>>> import numpy as np
>>> from numpy import linalg as LA
>>> np.set_printoptions(precision=1, suppress=True, linewidth=200)
>>> def tidy(a):
...     return np.round(a, 1) + 0
... 
>>> Y = np.array([[-0.5], [0.3], [2.1], [1.0], [-1.6]])
>>> cent = np.array([[1.4, 2.1, 0.7, -0.5, -1.1]])
>>> M = Y @ cent
>>> tidy(M)
array([[-0.7, -1. , -0.4,  0.2,  0.6],
       [ 0.4,  0.6,  0.2, -0.2, -0.3],
       [ 2.9,  4.4,  1.5, -1. , -2.3],
       [ 1.4,  2.1,  0.7, -0.5, -1.1],
       [-2.2, -3.4, -1.1,  0.8,  1.8]])
>>> # rank 1
>>> tidy(LA.det(2 * M)), tidy(LA.det(M))
(np.float64(0.0), np.float64(0.0))
>>> tidy(np.einsum("ij,ji->", M, M))
np.float64(7.1)
>>> tidy(LA.det(M[::-1]))
np.float64(0.0)
>>> tidy(LA.eigvals(M))
array([0. , 2.7, 0. , 0. , 0. ])
>>> tidy(np.poly(M))
array([ 1. , -2.7,  0. ,  0. ,  0. ,  0. ])
>>> tidy(LA.det(M.T))
np.float64(0.0)
>>> M[5]
Traceback (most recent call last):
  File "<python-input-15>", line 1, in <module>
    M[5]
    ~^^^
IndexError: index 5 is out of bounds for axis 0 with size 5
>>> tidy(M - M[0])
array([[ 0. ,  0. ,  0. ,  0. ,  0. ],
       [ 1.1,  1.7,  0.6, -0.4, -0.9],
       [ 3.6,  5.5,  1.8, -1.3, -2.9],
       [ 2.1,  3.2,  1. , -0.8, -1.6],
       [-1.5, -2.3, -0.8,  0.6,  1.2]])
>>> tidy(LA.svd(M, compute_uv=False))
array([8.3, 0. , 0. , 0. , 0. ])
>>> np.unravel_index(np.abs(M).argmax(), M.shape)
(np.int64(2), np.int64(1))
>>> np.count_nonzero(M)
np.int64(25)
>>> tidy(np.diff(M, axis=0))
array([[ 1.1,  1.7,  0.6, -0.4, -0.9],
       [ 2.5,  3.8,  1.3, -0.9, -2. ],
       [-1.5, -2.3, -0.8,  0.6,  1.2],
       [-3.6, -5.5, -1.8,  1.3,  2.9]])
>>> M[:, 5]
Traceback (most recent call last):
  File "<python-input-21>", line 1, in <module>
    M[:, 5]
    ~^^^^^^
IndexError: index 5 is out of bounds for axis 1 with size 5
>>> r = LA.matrix_rank(M)
>>> r
np.int64(1)
>>> null = LA.svd(M)[2][r:].T
>>> tidy(null @ null.T)
array([[ 0.8, -0.4, -0.1,  0.1,  0.2],
       [-0.4,  0.5, -0.2,  0.1,  0.3],
       [-0.1, -0.2,  0.9,  0. ,  0.1],
       [ 0.1,  0.1,  0. ,  1. , -0.1],
       [ 0.2,  0.3,  0.1, -0.1,  0.9]])
>>> [int(LA.matrix_rank(np.delete(M, i, axis=0))) for i in range(5)]
[1, 1, 1, 1, 1]
>>> null.shape
(5, 4)
>>> [int(LA.matrix_rank(M[:, :j + 1])) for j in range(5)]
[1, 1, 1, 1, 1]
>>> tidy(M @ null)
array([[0., 0., 0., 0.],
       [0., 0., 0., 0.],
       [0., 0., 0., 0.],
       [0., 0., 0., 0.],
       [0., 0., 0., 0.]])
